>>> import numpy as np
>>> np.set_printoptions(precision=1, suppress=True, linewidth=100, floatmode="fixed")
>>> f = np.array([2, 2, -1, -3])
>>> arr = np.array([np.roll(f, i) for i in range(4)])
>>> print(arr)
[[ 2  2 -1 -3]
 [-3  2  2 -1]
 [-1 -3  2  2]
 [ 2 -1 -3  2]]
>>> rk = np.linalg.matrix_rank(arr)
>>> print(rk)
3
>>> N = np.linalg.svd(arr)[2][rk:].T
>>> print(N[:, 0] / N[np.abs(N[:, 0]).round(6).argmax(), 0])
[1.0 1.0 1.0 1.0]
>>> print(np.round(np.linalg.det(arr.T), 1))
0.0
>>> print(round(np.linalg.det(2 * arr), 1), np.round(np.linalg.det(arr), 1))
0.0 0.0
>>> print(np.einsum("ii->", arr))
8
>>> print(round(float(np.linalg.det(arr[::-1])), 1))
0.0
>>> print(np.unique(arr.round(6), axis=0).shape)
(4, 4)
>>> print(arr @ np.linalg.pinv(arr) @ arr)
[[ 2.0  2.0 -1.0 -3.0]
 [-3.0  2.0  2.0 -1.0]
 [-1.0 -3.0  2.0  2.0]
 [ 2.0 -1.0 -3.0  2.0]]
>>> print(np.fft.fft(arr[0]))
[0.0+0.0j 3.0-5.0j 2.0+0.0j 3.0+5.0j]
>>> vec = np.array([0, 0, 1, 0])
>>> h = np.maximum(arr @ vec, 0)
>>> print(np.tanh(arr @ vec))
[-0.8  1.0  1.0 -1.0]
>>> print(h)
[0 2 2 0]
>>> print(np.flatnonzero(h > 1e-9))
[1 2]
>>> m1 = np.load("block10.npy")
>>> print(m1)
[[ 5  6  6]
 [-4 -3 -3]
 [ 0  1  1]
 [-3 -2 -2]
 [ 4  5  5]
 [-1  0  0]
 [ 2  3  3]
 [ 0  1  1]]
>>> print(np.round(np.linalg.norm(m1, 2) / np.linalg.norm(m1), 1))
1.0
>>> print(np.argsort(-np.linalg.norm(m1, axis=0).round(6), kind="stable")[:3])
[1 2 0]
>>> print([round(float(x), 1) for x in np.linalg.svd(m1, compute_uv=False)[:3]])
[15.4, 2.2, 0.0]
>>> print(np.linalg.cond(m1) > 100)
True
>>> A2 = m1[0, 0] * m1[1:] - np.outer(m1[1:, 0], m1[0])
>>> print(A2)
[[0 9 9]
 [0 5 5]
 [0 8 8]
 [0 1 1]
 [0 6 6]
 [0 3 3]
 [0 5 5]]
>>> print(np.flatnonzero(~A2.round(6).any(axis=1)))
[]
>>> print(np.linalg.matrix_rank(A2), np.linalg.matrix_rank(m1))
1 2
>>> rk = np.linalg.matrix_rank(m1)
>>> print(rk)
2
>>> N = np.linalg.svd(m1)[2][rk:].T
>>> print([int(np.linalg.matrix_rank(m1[:, :j + 1])) for j in range(3)])
[1, 2, 2]
>>> print(np.round(m1 @ N, 1) + 0)
[[0.0]
 [0.0]
 [0.0]
 [0.0]
 [0.0]
 [0.0]
 [0.0]
 [0.0]]
>>> print([int(np.linalg.matrix_rank(m1[:i])) for i in range(1, len(m1) + 1)])
[1, 2, 2, 2, 2, 2, 2, 2]
>>> print(N[:, 0] / N[np.abs(N[:, 0]).round(6).argmax(), 0])
[-0.0  1.0 -1.0]
>>> F = np.loadtxt("data.csv", delimiter=",")
>>> print(F)
[[1.0 0.0 0.0 0.0 0.0 0.0]
 [2.0 0.0 0.0 0.0 0.0 0.0]
 [2.0 2.0 0.0 0.0 0.0 0.0]
 [0.0 0.0 1.0 0.0 0.0 0.0]
 [0.0 0.0 2.0 0.0 0.0 0.0]
 [0.0 0.0 2.0 2.0 0.0 0.0]
 [0.0 0.0 0.0 0.0 1.0 0.0]
 [0.0 0.0 0.0 0.0 2.0 0.0]
 [0.0 0.0 0.0 0.0 2.0 2.0]]
>>> A2 = np.c_[F[:, :2] @ np.array([[-2, 3], [-1, -3]]), np.array([1, 2, 0, -2, -2, 0, -2, -1, 0])]
>>> print(A2)
[[-2.0  3.0  1.0]
 [-4.0  6.0  2.0]
 [-6.0  0.0  0.0]
 [ 0.0  0.0 -2.0]
 [ 0.0  0.0 -2.0]
 [ 0.0  0.0  0.0]
 [ 0.0  0.0 -2.0]
 [ 0.0  0.0 -1.0]
 [ 0.0  0.0  0.0]]
>>> print(np.round(np.linalg.norm(A2 - F @ np.linalg.lstsq(F, A2)[0], axis=0), 1) + 0)
[0.0 0.0 1.6]
>>> print(np.linalg.lstsq(F, A2[:, 0])[0])
[-2.0 -1.0  0.0  0.0  0.0  0.0]
>>> Q, R = np.linalg.qr(A2)
>>> print(np.round(Q @ R, 1) + 0)
[[-2.0  3.0  1.0]
 [-4.0  6.0  2.0]
 [-6.0  0.0  0.0]
 [ 0.0  0.0 -2.0]
 [ 0.0  0.0 -2.0]
 [ 0.0  0.0  0.0]
 [ 0.0  0.0 -2.0]
 [ 0.0  0.0 -1.0]
 [ 0.0  0.0  0.0]]
>>> print(Q.shape, R.shape)
(9, 3) (3, 3)
>>> print(R)
[[ 7.5 -4.0 -1.3]
 [ 0.0 -5.4 -1.8]
 [ 0.0  0.0  3.6]]
>>> print(round(float(abs(R[0, 0])), 1), round(np.linalg.norm(A2[:, 0]), 1))
7.5 7.5
>>> vec = np.array([2, 2, -3, -2, -3, 0])
>>> rhs = F @ vec
>>> c, lr = np.zeros(6), 1 / np.linalg.norm(F, 2) ** 2
>>> for i in range(300):
...     c -= lr * F.T @ (F @ c - rhs)
...     if i % 50 == 0: print(i, round(np.linalg.norm(F @ c - rhs), 1))
... 
0 1.9
50 0.0
100 0.0
150 0.0
200 0.0
250 0.0
>>> print(c.round(1) + 0)
[ 2.0  2.0 -3.0 -2.0 -3.0  0.0]
>>> print(round(np.linalg.cond(F), 1))
2.5
>>> vec = np.array([2, -1, 0, 3, -2, 0])
>>> rhs = F @ vec
>>> print(rhs)
[ 2.0  4.0  2.0  0.0  0.0  6.0 -2.0 -4.0 -4.0]
>>> print(np.round(np.linalg.pinv(F) @ F, 1) + 0)
[[1.0 0.0 0.0 0.0 0.0 0.0]
 [0.0 1.0 0.0 0.0 0.0 0.0]
 [0.0 0.0 1.0 0.0 0.0 0.0]
 [0.0 0.0 0.0 1.0 0.0 0.0]
 [0.0 0.0 0.0 0.0 1.0 0.0]
 [0.0 0.0 0.0 0.0 0.0 1.0]]
>>> try:
...     np.linalg.solve(F, rhs)
... except np.linalg.LinAlgError as e:
...     print(repr(e))
... 
LinAlgError('Last 2 dimensions of the array must be square')
>>> rng = np.random.default_rng(87013)
>>> rhs = rhs + 0.1 * rng.normal(size=9)
>>> print(rhs.round(1) + 0)
[ 2.1  3.9  2.0  0.1  0.0  5.7 -2.0 -3.7 -4.2]
>>> c, *_ = np.linalg.lstsq(F, rhs)
>>> print([round(float(np.linalg.norm(np.linalg.solve(F.T @ F + lam * np.eye(6), F.T @ rhs))), 2) for lam in (0, 1, 10, 100)])
[4.1, 3.12, 1.44, 0.27]
>>> print(c.round())
[ 2.0 -1.0  0.0  3.0 -2.0 -0.0]
>>> Q, R = np.linalg.qr(F)
>>> print(np.round(Q.T @ Q, 1) + 0)
[[1.0 0.0 0.0 0.0 0.0 0.0]
 [0.0 1.0 0.0 0.0 0.0 0.0]
 [0.0 0.0 1.0 0.0 0.0 0.0]
 [0.0 0.0 0.0 1.0 0.0 0.0]
 [0.0 0.0 0.0 0.0 1.0 0.0]
 [0.0 0.0 0.0 0.0 0.0 1.0]]
>>> print(abs(R[0, 0]), round(np.linalg.norm(F[:, 0]), 1))
3.0 3.0
>>> print(np.abs(np.diag(R)))
[3.0 1.5 3.0 1.5 3.0 1.5]
>>> A2 = np.array([[2, 0], [2, 2]])
>>> Z = np.array([[5, -4, 0], [-4, 5, 2], [4, 4, -5]])
>>> E = np.kron(A2, Z)
>>> print(E)
[[ 10  -8   0   0   0   0]
 [ -8  10   4   0   0   0]
 [  8   8 -10   0   0   0]
 [ 10  -8   0  10  -8   0]
 [ -8  10   4  -8  10   4]
 [  8   8 -10   8   8 -10]]
>>> Q, evecs = np.linalg.qr(E[:, :1])[0], np.linalg.qr(E[:, 1:])[0]
>>> sigma = np.linalg.svd(Q.T @ evecs, compute_uv=False)
>>> print(sigma)
[1.0]
>>> print(np.degrees(np.arccos(sigma.clip(0, 1))))
[16.1]
>>> print(round(float(np.linalg.norm(Q @ Q.T - evecs @ evecs.T, 2)), 1))
1.0
>>> print(E - E[0])
[[  0   0   0   0   0   0]
 [-18  18   4   0   0   0]
 [ -2  16 -10   0   0   0]
 [  0   0   0  10  -8   0]
 [-18  18   4  -8  10   4]
 [ -2  16 -10   8   8 -10]]
>>> print(round(np.linalg.norm(E), 1))
41.4
>>> print(np.diff(E, axis=0))
[[-18  18   4   0   0   0]
 [ 16  -2 -14   0   0   0]
 [  2 -16  10  10  -8   0]
 [-18  18   4 -18  18   4]
 [ 16  -2 -14  16  -2 -14]]
>>> print(np.linalg.matrix_rank(E))
6
>>> print(E.sum(axis=1))
[ 2  6  6  4 12 12]
>>> print(E.mean(axis=0))
[ 3.3  3.3 -2.0  1.7  1.7 -1.0]
>>> A2 = E / np.linalg.norm(E, axis=1, keepdims=True)
>>> G = A2 @ A2.T
>>> print(np.argwhere(np.triu(np.abs(G) > 0.95, 1)))
[]
>>> print(np.linalg.norm(A2, axis=1))
[1.0 1.0 1.0 1.0 1.0 1.0]
>>> print(G)
[[ 1.0 -0.9  0.1  0.7 -0.7  0.1]
 [-0.9  1.0 -0.1 -0.7  0.7 -0.1]
 [ 0.1 -0.1  1.0  0.1 -0.1  0.7]
 [ 0.7 -0.7  0.1  1.0 -0.9  0.1]
 [-0.7  0.7 -0.1 -0.9  1.0 -0.1]
 [ 0.1 -0.1  0.7  0.1 -0.1  1.0]]
>>> J = np.loadtxt("arr.csv", delimiter=",")
>>> print(J)
[[ -8.9  26.5   5.5 -16.9  28.8  22.7]
 [ -9.8  25.3   6.7 -16.4  27.3  24.2]
 [ -9.2  27.6   6.8 -15.0  25.0  23.3]
 [ -7.4  30.2   7.1 -14.6  26.0  25.0]
 [ -9.4  26.2   3.6 -13.7  28.5  23.4]
 [ -8.7  26.9   5.9 -14.7  29.1  23.7]
 [-10.3  28.6   6.0 -14.3  27.0  21.1]
 [ -9.7  26.6   4.6 -15.5  27.5  24.3]
 [ -9.8  27.3   6.0 -16.4  26.5  23.4]
 [-11.5  28.4   5.6 -14.6  26.2  24.3]
 [ -7.9  26.7   6.5 -14.8  26.2  25.0]
 [ -8.2  27.5   4.4 -16.2  26.5  24.9]
 [ -8.4  28.3   5.6 -14.7  28.3  24.1]
 [ -9.6  27.9   5.7 -15.7  27.1  23.8]
 [ -7.7  28.3   7.2 -15.6  26.0  23.0]
 [ -8.6  26.6   6.7 -15.9  25.2  23.5]
 [ -9.4  27.3   6.1 -15.8  25.7  23.1]
 [-11.6  25.8   4.8 -15.3  28.8  26.0]
 [ -8.8  26.2   5.1 -14.8  26.3  25.1]]
>>> G = np.cov(J, rowvar=False)
>>> print(np.round(np.corrcoef(J.T), 1) + 0)
[[ 1.0  0.3  0.4  0.0 -0.2  0.0]
 [ 0.3  1.0  0.4  0.3 -0.3 -0.2]
 [ 0.4  0.4  1.0 -0.2 -0.6 -0.2]
 [ 0.0  0.3 -0.2  1.0  0.1  0.0]
 [-0.2 -0.3 -0.6  0.1  1.0  0.1]
 [ 0.0 -0.2 -0.2  0.0  0.1  1.0]]
>>> print(np.argwhere(np.triu(np.abs(np.corrcoef(J.T)) > 0.8, 1)))
[]
>>> print(np.argsort(-J.std(axis=0).round(6), kind="stable"))
[4 1 0 5 2 3]
>>> print(round(float(np.corrcoef(J[:, 4], J[:, 3])[0, 1]), 1))
0.1
>>> print(np.polyfit(J[:, 4], J[:, 3], 1))
[  0.1 -16.7]
>>> print(np.linalg.eigvalsh(G)[::-1])
[2.8 1.3 1.1 1.0 0.5 0.4]
>>> print(np.median(J, axis=0))
[ -9.2  27.3   5.9 -15.3  26.5  23.8]
>>> print(J.std(axis=0))
[1.1 1.1 0.9 0.8 1.2 1.1]
>>> print(G.round(1) + 0)
[[ 1.3  0.4  0.4  0.0 -0.3  0.0]
 [ 0.4  1.4  0.4  0.3 -0.5 -0.3]
 [ 0.4  0.4  0.9 -0.1 -0.7 -0.2]
 [ 0.0  0.3 -0.1  0.7  0.1  0.0]
 [-0.3 -0.5 -0.7  0.1  1.6  0.1]
 [ 0.0 -0.3 -0.2  0.0  0.1  1.2]]
>>> Z = J[[4, 16]].astype(float)
>>> for _ in range(3):
...     lab = np.linalg.norm(J[:, None] - Z, axis=-1).argmin(axis=1)
...     Z = np.array([J[lab == j].mean(axis=0) for j in range(2)])
... 
>>> print(lab)
[0 1 1 1 0 0 1 0 1 1 1 1 0 1 1 1 1 0 1]
>>> print(Z[1] - Z[0])
[ 0.4  0.8  1.1 -0.3 -2.3 -0.2]
>>> proj = J @ np.linalg.solve(J.T @ J, J.T)
>>> print(np.round(np.trace(proj), 1))
6.0
>>> W1 = np.array([[2, 1], [-3, -1], [-1, 1], [-1, -3], [3, 2], [-3, -1]])
>>> c = np.array([-1, -1])
>>> hid = np.maximum(J @ W1 + c, 0)
>>> print((hid > 0).mean(axis=0))
[0.0 1.0]
>>> Z = np.array([[-7, 5, 9], [-3, 3, 3]])
>>> print((hid @ Z).round(6).argmax(axis=1))
[1 1 1 1 1 1 1 1 1 1 1 1 1 1 1 1 1 1 1]
>>> print(W1 @ Z)
[[-17  13  21]
 [ 24 -18 -30]
 [  4  -2  -6]
 [ 16 -14 -18]
 [-27  21  33]
 [ 24 -18 -30]]
>>> feats = np.array([[5, -1, 9, 0, 6, -8],
...     [0, 9, -2, 3, -5, 3],
...     [2, 6, 3, 1, -8, -8],
...     [-8, -8, 9, 4, -9, 7],
...     [-7, 3, -7, -9, -8, 3],
...     [-5, -1, 5, -6, 7, 7],
...     [-7, 2, -2, 1, -4, 8]])
>>> print(feats)
[[ 5 -1  9  0  6 -8]
 [ 0  9 -2  3 -5  3]
 [ 2  6  3  1 -8 -8]
 [-8 -8  9  4 -9  7]
 [-7  3 -7 -9 -8  3]
 [-5 -1  5 -6  7  7]
 [-7  2 -2  1 -4  8]]
>>> A2 = feats / np.linalg.norm(feats, axis=1)
Traceback (most recent call last):
  File "<python-input-117>", line 1, in <module>
    A2 = feats / np.linalg.norm(feats, axis=1)
         ~~~~~~^~~~~~~~~~~~~~~~~~~~~~~~~~~~~~~
ValueError: operands could not be broadcast together with shapes (7,6) (7,) 
>>> A2 = feats / np.linalg.norm(feats, axis=1, keepdims=True)
>>> G = A2 @ A2.T
>>> print((G - 2 * np.eye(7)).round(6).argmax(axis=1))
[2 6 1 6 6 6 4]
>>> print((np.abs(G) > 0.9).astype(int))
[[1 0 0 0 0 0 0]
 [0 1 0 0 0 0 0]
 [0 0 1 0 0 0 0]
 [0 0 0 1 0 0 0]
 [0 0 0 0 1 0 0]
 [0 0 0 0 0 1 0]
 [0 0 0 0 0 0 1]]
>>> t3 = np.stack([feats, -3 * feats, feats[::-1]])
>>> print((t3 @ feats.T).shape)
(3, 7, 7)
>>> print(np.linalg.matrix_rank(t3.reshape(3, -1)))
2
>>> print(t3.shape)
(3, 7, 6)
>>> proj = feats @ np.linalg.solve(feats.T @ feats, feats.T)
>>> print(proj @ feats[:, 1])
[-1.0  9.0  6.0 -8.0  3.0 -1.0  2.0]
>>> vec = np.array([1, 1, -1, 0, -2, -2])
>>> rhs = feats @ vec
>>> print(rhs)
[ -1  15  37 -21  13 -39 -11]
>>> print(np.round(np.linalg.lstsq(feats, rhs)[0], 1) + 0)
[ 1.0  1.0 -1.0  0.0 -2.0 -2.0]
>>> print(np.round(np.linalg.pinv(feats) @ feats, 1) + 0)
[[1.0 0.0 0.0 0.0 0.0 0.0]
 [0.0 1.0 0.0 0.0 0.0 0.0]
 [0.0 0.0 1.0 0.0 0.0 0.0]
 [0.0 0.0 0.0 1.0 0.0 0.0]
 [0.0 0.0 0.0 0.0 1.0 0.0]
 [0.0 0.0 0.0 0.0 0.0 1.0]]
>>> rhs = rhs + 0.1 * rng.normal(size=7)
>>> print(rhs)
[ -1.0  14.9  37.2 -21.0  13.0 -39.1 -11.1]
>>> c, *_ = np.linalg.lstsq(feats, rhs)
>>> print(np.round(feats.T @ (rhs - feats @ c), 1) + 0)
[0.0 0.0 0.0 0.0 0.0 0.0]
>>> print(c.round(1) + 0)
[ 1.0  1.0 -1.0  0.0 -2.0 -2.0]
>>> print([round(float(np.linalg.norm(np.linalg.solve(feats.T @ feats + lam * np.eye(6), feats.T @ rhs))), 2) for lam in (0, 1, 10, 100)])
[3.33, 3.31, 3.21, 2.54]
